$ ipython --no-banner

In [1]: import numpy as np

In [2]: from numpy import linalg as LA

In [3]: np.set_printoptions(precision=1, suppress=True, linewidth=160, legacy="1.25")

In [4]: def rd(a):
   ...:     return np.round(a, 1) + 0
   ...: 

In [5]: O, _ = LA.qr(np.array([[-0.4], [0.9], [0.9], [0.5], [-1.4], [-0.6]]))

In [6]: M = O @ O.T

In [7]: rd(M)
Out[7]: 
array([[ 0. , -0.1, -0.1,  0. ,  0.1,  0.1],
       [-0.1,  0.2,  0.2,  0.1, -0.3, -0.1],
       [-0.1,  0.2,  0.2,  0.1, -0.3, -0.1],
       [ 0. ,  0.1,  0.1,  0.1, -0.2, -0.1],
       [ 0.1, -0.3, -0.3, -0.2,  0.5,  0.2],
       [ 0.1, -0.1, -0.1, -0.1,  0.2,  0.1]])

In [8]: # symmetric

In [9]: LA.cond(M) > 100
Out[9]: True

In [10]: np.argsort(-LA.norm(M, axis=0).round(6), kind="stable")[:3]
Out[10]: array([4, 1, 2])

In [11]: [round(float(x), 1) for x in LA.svd(M, compute_uv=False)[:3]]
Out[11]: [1.0, 0.0, 0.0]

In [12]: A = np.array([[2, -1, 1, 3, 1, -1],
    ...:     [-1, 2, -1, 1, 3, 1],
    ...:     [1, -1, 2, -1, 1, 3],
    ...:     [3, 1, -1, 2, -1, 1],
    ...:     [1, 3, 1, -1, 2, -1],
    ...:     [-1, 1, 3, 1, -1, 2]])

In [13]: A
Out[13]: 
array([[ 2, -1,  1,  3,  1, -1],
       [-1,  2, -1,  1,  3,  1],
       [ 1, -1,  2, -1,  1,  3],
       [ 3,  1, -1,  2, -1,  1],
       [ 1,  3,  1, -1,  2, -1],
       [-1,  1,  3,  1, -1,  2]])

In [14]: # symmetric, so the eigenvalues are real

In [15]: rng = np.random.default_rng(95531)

In [16]: labels = rng.permutation(6)

In [17]: labels
Out[17]: array([2, 1, 4, 0, 5, 3])

In [18]: other = A[labels][:, labels]

In [19]: rd(np.sort(np.abs(LA.eigvals(other))))
Out[19]: array([3., 3., 3., 5., 5., 5.])

In [20]: A @ (-1.0) ** np.arange(6)
Out[20]: array([ 3., -3.,  3., -3.,  3., -3.])

In [21]: (A @ A)[0]
Out[21]: array([17,  0,  0,  8,  0,  0])

In [22]: other = A[0, 0] * A[1:] - np.outer(A[1:, 0], A[0])

In [23]: other
Out[23]: 
array([[ 0,  3, -1,  5,  7,  1],
       [ 0, -1,  3, -5,  1,  7],
       [ 0,  5, -5, -5, -5,  5],
       [ 0,  7,  1, -5,  3, -1],
       [ 0,  1,  7,  5, -1,  3]])

In [24]: np.flatnonzero(~other.round(6).any(axis=1))
Out[24]: array([], dtype=int64)

In [25]: LA.matrix_rank(other), LA.matrix_rank(A)
Out[25]: (5, 6)

In [26]: t3 = np.stack([other, 5 * other, other[::-1]])

In [27]: LA.matrix_rank(t3.reshape(3, -1))
Out[27]: 2

In [28]: LA.matrix_rank(t3)
Out[28]: array([5, 5, 5])

In [29]: m1 = np.loadtxt("out15.csv", delimiter=",")

In [30]: m1
Out[30]: 
array([[-9., -3., -2.,  9.,  0.,  0.,  0.,  0.],
       [ 2., -6.,  8., -5.,  0.,  0.,  0.,  0.],
       [ 0.,  2.,  4., -2.,  0.,  0.,  0.,  0.],
       [ 3., -1.,  3.,  7.,  0.,  0.,  0.,  0.],
       [ 0.,  0.,  0.,  0., -9.,  9., -5.,  9.],
       [ 0.,  0.,  0.,  0.,  7., -1., -4., -7.],
       [ 0.,  0.,  0.,  0.,  9., -9.,  3.,  5.],
       [ 0.,  0.,  0.,  0., -6., -5., -5., -1.]])

In [31]: Uu, sig, VT = LA.svd(m1, full_matrices=False)

In [32]: rd(np.sqrt((sig ** 2).sum())), rd(LA.norm(m1))
Out[32]: (32.6, 32.6)

In [33]: Uu.shape, sig.shape, VT.shape
Out[33]: ((8, 8), (8,), (8, 8))

In [34]: np.allclose(Uu * sig @ VT, m1)
Out[34]: True

In [35]: (sig > 1e-8).sum()
Out[35]: 8
